% python3 -q
>>> import numpy as np
>>> np.set_printoptions(precision=1, suppress=True, linewidth=140, legacy="1.25")
>>> feats = np.loadtxt("arr.csv", delimiter=",")
>>> print(feats)
[[22. 14. 18. 16. 16. 20. 23. 24.]
 [12.  6.  7.  3. 14. 16. 13. 13.]
 [ 9.  9. 15.  7.  8.  3.  8.  4.]
 [ 6.  8.  6.  5.  2.  3.  6.  4.]
 [15.  6. 18. 15. 15. 23. 19. 20.]
 [ 0.  0.  0.  0.  0.  0.  0.  0.]
 [ 7.  2. 12. 12.  3.  8. 10. 12.]
 [ 7.  5.  5.  2.  9.  7.  7.  4.]
 [ 7.  2. 12. 12.  3.  8. 10. 12.]
 [ 3.  1.  9.  2.  6.  0.  2.  0.]
 [ 9. 12. 13. 13.  7.  5. 15.  8.]
 [15.  7. 21. 21. 13. 19. 25. 25.]
 [ 5.  1.  2.  1.  5.  9.  6.  9.]
 [ 0.  0.  0.  0.  0.  0.  0.  0.]
 [ 6.  5. 16. 10. 11.  2. 11.  4.]
 [ 6.  3. 16.  6.  9.  7.  8.  5.]
 [10. 10.  6. 13.  3. 10. 11. 10.]
 [ 4.  0.  5.  8.  0.  1.  4.  7.]
 [ 0.  0.  0.  0.  0.  0.  0.  0.]
 [ 9. 12. 13. 13.  7.  5. 15.  8.]
 [10.  5. 21. 18. 11.  3. 15. 11.]
 [ 3.  4.  7.  8.  5.  2.  9.  4.]
 [13. 10. 18. 17.  5. 11. 16. 16.]]
>>> rng = np.random.default_rng(68)
>>> lab = rng.permutation(8)
>>> Y = feats[:, lab] * rng.choice([-1, 1], 8)
>>> print(Y)
[[ 23.  16.  20. -24. -14. -22.  18.  16.]
 [ 13.  14.  16. -13.  -6. -12.   7.   3.]
 [  8.   8.   3.  -4.  -9.  -9.  15.   7.]
 [  6.   2.   3.  -4.  -8.  -6.   6.   5.]
 [ 19.  15.  23. -20.  -6. -15.  18.  15.]
 [  0.   0.   0.  -0.  -0.  -0.   0.   0.]
 [ 10.   3.   8. -12.  -2.  -7.  12.  12.]
 [  7.   9.   7.  -4.  -5.  -7.   5.   2.]
 [ 10.   3.   8. -12.  -2.  -7.  12.  12.]
 [  2.   6.   0.  -0.  -1.  -3.   9.   2.]
 [ 15.   7.   5.  -8. -12.  -9.  13.  13.]
 [ 25.  13.  19. -25.  -7. -15.  21.  21.]
 [  6.   5.   9.  -9.  -1.  -5.   2.   1.]
 [  0.   0.   0.  -0.  -0.  -0.   0.   0.]
 [ 11.  11.   2.  -4.  -5.  -6.  16.  10.]
 [  8.   9.   7.  -5.  -3.  -6.  16.   6.]
 [ 11.   3.  10. -10. -10. -10.   6.  13.]
 [  4.   0.   1.  -7.  -0.  -4.   5.   8.]
 [  0.   0.   0.  -0.  -0.  -0.   0.   0.]
 [ 15.   7.   5.  -8. -12.  -9.  13.  13.]
 [ 15.  11.   3. -11.  -5. -10.  21.  18.]
 [  9.   5.   2.  -4.  -4.  -3.   7.   8.]
 [ 16.   5.  11. -16. -10. -13.  18.  17.]]
>>> U, _, VT = np.linalg.svd(feats.T @ Y)
>>> print(lab)
[6 4 5 7 1 0 2 3]
>>> print(np.round(np.linalg.lstsq(feats, Y)[0], 1) + 0)
[[ 0.  0.  0.  0.  0. -1.  0.  0.]
 [ 0.  0.  0.  0. -1.  0.  0.  0.]
 [ 0.  0.  0.  0.  0.  0.  1.  0.]
 [ 0.  0.  0.  0.  0.  0.  0.  1.]
 [ 0.  1.  0.  0.  0.  0.  0.  0.]
 [ 0.  0.  1.  0.  0.  0.  0.  0.]
 [ 1.  0.  0.  0.  0.  0.  0.  0.]
 [ 0.  0.  0. -1.  0.  0.  0.  0.]]
>>> Ac = (Y - Y.mean(axis=0)) / Y.std(axis=0)
>>> print(np.argwhere(np.abs(Ac) > 2))
[[ 0  3]
 [ 0  4]
 [ 0  5]
 [ 4  2]
 [11  0]
 [11  3]]
>>> c = np.linalg.lstsq(np.delete(Ac, 4, axis=1), Ac[:, 4])[0]
>>> print(np.abs(c).argmax())
0
>>> x = np.array([3, 3, -2, -1, 3, -3, 3, -2])
>>> h1 = np.maximum(feats @ x, 0)
>>> print(np.flatnonzero(h1 > 1e-9))
[ 0  1  2  3  4  7  9 10 11 12 14 15 16 19 20 21 22]
>>> print(np.tanh(feats @ x))
[ 1.   1.   1.   1.   1.   0.  -1.   1.  -1.   1.   1.   1.   0.8  0.   1.   1.   1.  -1.   0.   1.   1.   1.   1. ]
>>> print(np.maximum(feats @ (3 * x), 0))
[195. 132. 144.  96.  15.   0.   0. 129.   0.  48. 177.  30.   3.   0. 129.  27.  81.   0.   0. 177.  96.  81.  42.]
>>> mat = np.loadtxt("run10.csv", delimiter=",")
>>> print(mat.round(1) + 0)
[[ 0.6 -0.6  0.4  1.4  0.   1.3  0.6  0.5  0.3  1.6 -0.5 -0.5  0.8]
 [-0.3  2.  -0.4  0.2  1.   1.1  0.6 -0.6 -0.9  0.  -0.5 -0.5 -0.5]
 [-1.  -0.1  1.  -0.8 -1.5  0.   1.3  0.5 -0.7  0.1  0.2 -1.2 -0.4]
 [-0.5 -0.7 -0.5  0.9 -0.4  0.4  1.1  0.5 -0.4 -1.1 -1.1  1.6 -0.6]
 [-0.6 -0.6  1.4 -0.1  1.1  0.7  0.  -0.6  0.9 -1.5 -0.6 -0.7  0.6]
 [ 0.8 -1.1 -0.7 -1.6  0.3  1.2  0.7 -0.7 -0.8  0.   0.5  0.4  0.7]
 [ 1.   0.9  0.1  0.7 -1.4 -0.1  0.6 -1.3  0.3 -0.9  0.4  0.1  1.2]
 [-0.5 -0.5 -1.1  0.9  0.2  0.6  0.5  0.1  0.7 -0.6  1.9 -0.8 -0.8]
 [-1.9  0.5 -0.5 -0.5 -0.7  0.9 -0.5 -0.1  0.9  0.7  0.1  0.8  1. ]
 [-0.5 -0.3 -1.5  0.3  0.1 -0.6 -0.3  0.7 -0.9 -0.5 -0.7 -1.3  1.5]
 [-0.8 -0.8  0.5  1.  -0.4  0.2 -1.1 -1.6 -1.5  0.3  0.3  0.  -0.3]
 [ 0.   0.5  1.   0.3  0.4  0.5 -0.4  1.5 -1.1 -0.6  1.4  0.8  0.9]
 [-0.8 -0.2  0.3  0.3  1.2 -1.5  1.6 -0.6 -0.1  0.7  0.5  0.6  0.7]]
>>> print(round(mat[:, 4] @ mat[:, 3], 1))
-0.0
>>> print(np.linalg.norm(mat, axis=0))
[3. 3. 3. 3. 3. 3. 3. 3. 3. 3. 3. 3. 3.]
>>> r0 = np.array([2, 0, 0, 3, -3, 0, 1, -2, -1, -2, 1, 2, -2])
>>> Y = mat + np.outer(r0, np.eye(13)[4])
>>> print(np.linalg.matrix_rank(np.linalg.inv(Y) - np.linalg.inv(mat), tol=1e-8))
1
>>> print(np.linalg.matrix_rank(Y - mat))
1
>>> print(round(np.linalg.det(Y) / np.linalg.det(mat), 1), np.round(1 + np.linalg.solve(mat, r0)[4], 1))
0.1 0.1
>>> w1 = np.array([[3, 1, 1],
...     [1, 0, 3],
...     [2, 3, 2],
...     [2, 1, 0],
...     [2, 1, 2],
...     [0, 0, 3],
...     [0, 0, 1],
...     [0, 1, 3],
...     [3, 1, 3],
...     [2, 0, 1],
...     [2, 2, 1],
...     [2, 2, 2],
...     [1, 0, 2]])
>>> c = np.array([3, 1, 4])
>>> act = np.maximum(mat @ w1 + c, 0)
>>> print(np.linalg.matrix_rank(act))
3
>>> basis = np.array([[1, -3], [-1, 0], [0, -1]])
>>> print(w1 @ basis)
[[  2 -10]
 [  1  -6]
 [ -1  -8]
 [  1  -6]
 [  1  -8]
 [  0  -3]
 [  0  -1]
 [ -1  -3]
 [  2 -12]
 [  2  -7]
 [  0  -7]
 [  0  -8]
 [  1  -5]]
>>> print((act @ basis).round(6).argmax(axis=1))
[0 0 0 0 0 0 0 0 0 0 0 0 0]
>>> x = np.array([1, 2, 0, 0, 5, 3, 4, 3, 3, 3, 5, 2, 2])
>>> h1 = np.maximum(mat @ x, 0)
>>> print(np.maximum(mat @ x, 0) - np.maximum(-mat @ x, 0))
[ 11.2   6.2  -6.   -5.3  -1.1   6.3  -3.1  10.5   4.9  -8.9 -15.6  12.3  12.1]
>>> print(mat.T @ h1)
[-13.8   0.9  -0.2  20.5  25.9  27.   31.4   8.9  -9.5  17.3  39.1   6.9  26. ]
>>> print(round(float(np.linalg.norm(mat, 2)), 1))
3.0
>>> print(np.linalg.norm(mat, axis=0))
[3. 3. 3. 3. 3. 3. 3. 3. 3. 3. 3. 3. 3.]
>>> print(np.linalg.norm(mat, axis=1))
[3. 3. 3. 3. 3. 3. 3. 3. 3. 3. 3. 3. 3.]
>>> E = np.minimum.outer(np.arange(1, 6), np.arange(1, 6)) * 2
>>> print(E)
[[ 2  2  2  2  2]
 [ 2  4  4  4  4]
 [ 2  4  6  6  6]
 [ 2  4  6  8  8]
 [ 2  4  6  8 10]]
>>> r0, g = E[3], E[0]
>>> print(r0 @ r0)
184
>>> print(r0 @ g)
56
>>> p = (r0 @ g) / (r0 @ r0) * r0
>>> print(g - p)
[ 1.4  0.8  0.2 -0.4 -0.4]
>>> print(round(np.linalg.norm(r0 + g) ** 2 + np.linalg.norm(r0 - g) ** 2, 1))
408.0
>>> W0 = np.load("mat.npy")
>>> print(W0)
[[3 3 3 3 3 3]
 [3 1 3 1 3 1]
 [3 3 3 3 3 3]
 [3 3 3 3 3 3]
 [3 1 3 1 3 1]
 [3 3 3 3 3 3]]
>>> lab = feats[:, 1] > np.median(feats[:, 1])
>>> r0 = feats[lab].mean(axis=0) - feats[~lab].mean(axis=0)
>>> print(r0)
[7.5 7.2 5.4 6.2 4.2 7.9 8.8 8. ]
>>> print(((feats - feats.mean(axis=0)) @ r0 > 0).astype(int))
[1 1 0 0 1 0 1 0 1 0 1 1 0 0 0 0 1 0 0 1 1 0 1]
>>> print(round(float((((feats - feats.mean(axis=0)) @ r0 > 0) == lab).mean()), 1))
0.8
>>> U, sig, VT = np.linalg.svd(W0)
>>> print(np.argmax(sig[:-1] / (sig[1:] + 1e-6)) + 1)
2
>>> Y = U[:, :2] @ np.diag(sig[:2]) @ VT[:2]
>>> print(np.linalg.matrix_rank(W0, rtol=0.05))
2
>>> print(round(np.abs(W0 - Y).max(), 1))
0.0
>>> print(round(np.linalg.norm(W0 - Y) / np.linalg.norm(W0), 1))
0.0
>>> print(np.linalg.matrix_rank(W0, rtol=0.1))
2
>>> print(np.argsort(-np.linalg.norm(W0, axis=0).round(6), kind="stable")[:3])
[0 2 4]
>>> U, sig, VT = np.linalg.svd(W0)
>>> V = VT[:(sig > 1e-8).sum()]
>>> x = W0[3] + -3 * W0[4] + rng.integers(2) * np.eye(6)[3]
>>> print(x)
[-6.  0. -6.  1. -6.  0.]
>>> print(np.linalg.matrix_rank(np.vstack([W0, x])))
3
>>> print(np.diag(V.T @ V))
[0.3 0.3 0.3 0.3 0.3 0.3]
>>> print(np.allclose(V.T @ V @ x, x))
False
>>> Y = np.array([[5, 3, 3, 0, 1, 3, 1, 5, 4, 3, 1, 5, 1],
...     [4, 5, 3, 2, 4, 4, 0, 1, 2, 1, 0, 3, 0]])
>>> data = Y.T @ Y
>>> print(data)
[[41 35 27  8 21 31  5 29 28 19  5 37  5]
 [35 34 24 10 23 29  3 20 22 14  3 30  3]
 [27 24 18  6 15 21  3 18 18 12  3 24  3]
 [ 8 10  6  4  8  8  0  2  4  2  0  6  0]
 [21 23 15  8 17 19  1  9 12  7  1 17  1]
 [31 29 21  8 19 25  3 19 20 13  3 27  3]
 [ 5  3  3  0  1  3  1  5  4  3  1  5  1]
 [29 20 18  2  9 19  5 26 22 16  5 28  5]
 [28 22 18  4 12 20  4 22 20 14  4 26  4]
 [19 14 12  2  7 13  3 16 14 10  3 18  3]
 [ 5  3  3  0  1  3  1  5  4  3  1  5  1]
 [37 30 24  6 17 27  5 28 26 18  5 34  5]
 [ 5  3  3  0  1  3  1  5  4  3  1  5  1]]
>>> rank = np.linalg.matrix_rank(data)
>>> print(rank)
2
>>> N = np.linalg.svd(data)[2][rank:].T
>>> print([int(np.linalg.matrix_rank(np.delete(data, i, axis=0))) for i in range(13)])
[2, 2, 2, 2, 2, 2, 2, 2, 2, 2, 2, 2, 2]
>>> print(np.linalg.matrix_rank(data.T @ data), np.linalg.matrix_rank(data @ data.T))
2 2
>>> print(N.shape)
(13, 11)
>>> print([int(np.linalg.matrix_rank(data[:i])) for i in range(1, len(data) + 1)])
[1, 2, 2, 2, 2, 2, 2, 2, 2, 2, 2, 2, 2]
>>> print(np.allclose(data[:-1].T @ np.linalg.lstsq(data[:-1].T, data[-1])[0], data[-1]))
True
>>> print(np.unique(data.round(6), axis=0).shape)
(11, 13)
>>> q, _ = np.linalg.qr(np.array([[1.6, -1.1, -0.8, 1.0, -0.3, 0.2, 0.8, 0.0, -0.2, 0.7],
...     [-0.7, 1.0, 1.0, -0.8, -1.6, -0.3, -0.2, 1.9, -0.9, 0.2],
...     [0.9, 2.1, -1.1, 1.1, 1.6, 0.0, -1.0, 0.6, 1.1, -0.3],
...     [0.6, -1.0, -0.1, -2.5, -0.1, -1.1, 0.6, -1.0, 0.3, -0.7],
...     [1.2, 0.0, -0.4, 0.4, 0.2, 0.7, -0.2, 0.7, 1.1, -0.2],
...     [0.0, 0.1, -0.6, 0.3, -2.6, 1.1, 1.5, 1.6, 0.1, 0.7],
...     [0.1, -0.2, -1.2, 0.6, -1.4, -0.9, -0.4, -2.5, -0.9, 0.2],
...     [1.1, -1.5, -1.0, -1.3, 1.4, -0.1, -0.9, 1.2, 0.6, -0.6],
...     [0.7, 0.9, 1.6, 0.6, 0.6, 0.1, -0.3, 0.2, -1.2, 1.2],
...     [-0.9, 0.3, 0.1, 0.9, 0.7, -0.1, -0.1, 0.7, -0.9, -0.8]]))
>>> F = 3 * q
>>> print(F.round(1) + 0)
[[-1.7  0.6  0.   1.3  0.6  0.6  0.8 -1.3  0.8 -0.7]
 [ 0.7 -0.7  0.7 -1.1  1.2  0.4 -1.1 -1.7  0.9 -0.2]
 [-0.9 -2.2 -1.3 -0.6 -0.7  0.1  0.5 -0.3 -0.1 -0.4]
 [-0.6  0.8  0.4 -2.   0.2  0.9  1.5  0.  -0.1  0.9]
 [-1.3 -0.3  0.1  0.2  0.3 -0.8 -0.8  0.5  1.2  2.1]
 [ 0.  -0.1 -0.7  0.   2.  -1.5  0.6 -0.3 -1.3  0.2]
 [-0.1  0.2 -1.3  0.3  1.   2.  -1.1  0.6 -0.7  0.5]
 [-1.2  1.1 -0.4 -0.8 -0.9 -0.6 -1.5 -1.  -1.1 -0.3]
 [-0.7 -1.1  2.   0.5  0.1  0.5 -0.2  0.1 -1.6  0.2]
 [ 0.9  0.  -0.4  0.8 -0.9  0.3  0.6 -1.7 -0.6  1.7]]
>>> ang = np.radians(120)
>>> r_ = np.eye(10)
>>> r_[2, 2] = r_[6, 6] = np.cos(ang)
>>> r_[2, 6], r_[6, 2] = -np.sin(ang), np.sin(ang)
>>> print(r_)
[[ 1.   0.   0.   0.   0.   0.   0.   0.   0.   0. ]
 [ 0.   1.   0.   0.   0.   0.   0.   0.   0.   0. ]
 [ 0.   0.  -0.5  0.   0.   0.  -0.9  0.   0.   0. ]
 [ 0.   0.   0.   1.   0.   0.   0.   0.   0.   0. ]
 [ 0.   0.   0.   0.   1.   0.   0.   0.   0.   0. ]
 [ 0.   0.   0.   0.   0.   1.   0.   0.   0.   0. ]
 [ 0.   0.   0.9  0.   0.   0.  -0.5  0.   0.   0. ]
 [ 0.   0.   0.   0.   0.   0.   0.   1.   0.   0. ]
 [ 0.   0.   0.   0.   0.   0.   0.   0.   1.   0. ]
 [ 0.   0.   0.   0.   0.   0.   0.   0.   0.   1. ]]
>>> Y = F @ r_.T
>>> print(np.allclose(np.linalg.norm(F, axis=1), np.linalg.norm(Y, axis=1)))
True
>>> print(round(np.linalg.det(r_), 1), np.trace(r_))
1.0 7.0
>>> print(np.abs(Y - F).max(axis=0))
[0.  0.  2.9 0.  0.  0.  2.2 0.  0.  0. ]
>>> print(Y.round(1) + 0)
[[-1.7  0.6 -0.7  1.3  0.6  0.6 -0.4 -1.3  0.8 -0.7]
 [ 0.7 -0.7  0.6 -1.1  1.2  0.4  1.1 -1.7  0.9 -0.2]
 [-0.9 -2.2  0.2 -0.6 -0.7  0.1 -1.4 -0.3 -0.1 -0.4]
 [-0.6  0.8 -1.5 -2.   0.2  0.9 -0.4  0.  -0.1  0.9]
 [-1.3 -0.3  0.6  0.2  0.3 -0.8  0.5  0.5  1.2  2.1]
 [ 0.  -0.1 -0.2  0.   2.  -1.5 -0.9 -0.3 -1.3  0.2]
 [-0.1  0.2  1.6  0.3  1.   2.  -0.6  0.6 -0.7  0.5]
 [-1.2  1.1  1.5 -0.8 -0.9 -0.6  0.4 -1.  -1.1 -0.3]
 [-0.7 -1.1 -0.8  0.5  0.1  0.5  1.9  0.1 -1.6  0.2]
 [ 0.9  0.  -0.3  0.8 -0.9  0.3 -0.6 -1.7 -0.6  1.7]]
>>> print(np.linalg.svd(F, compute_uv=False), np.linalg.svd(Y, compute_uv=False))
[3. 3. 3. 3. 3. 3. 3. 3. 3. 3.] [3. 3. 3. 3. 3. 3. 3. 3. 3. 3.]
>>> cov = F.T @ F
>>> print(np.linalg.matrix_rank(cov))
10
>>> print((F @ F.T).shape)
(10, 10)
>>> print(np.trace(cov), (F ** 2).sum())
90.0 90.0
>>> print(cov.round(1) + 0)
[[9. 0. 0. 0. 0. 0. 0. 0. 0. 0.]
 [0. 9. 0. 0. 0. 0. 0. 0. 0. 0.]
 [0. 0. 9. 0. 0. 0. 0. 0. 0. 0.]
 [0. 0. 0. 9. 0. 0. 0. 0. 0. 0.]
 [0. 0. 0. 0. 9. 0. 0. 0. 0. 0.]
 [0. 0. 0. 0. 0. 9. 0. 0. 0. 0.]
 [0. 0. 0. 0. 0. 0. 9. 0. 0. 0.]
 [0. 0. 0. 0. 0. 0. 0. 9. 0. 0.]
 [0. 0. 0. 0. 0. 0. 0. 0. 9. 0.]
 [0. 0. 0. 0. 0. 0. 0. 0. 0. 9.]]
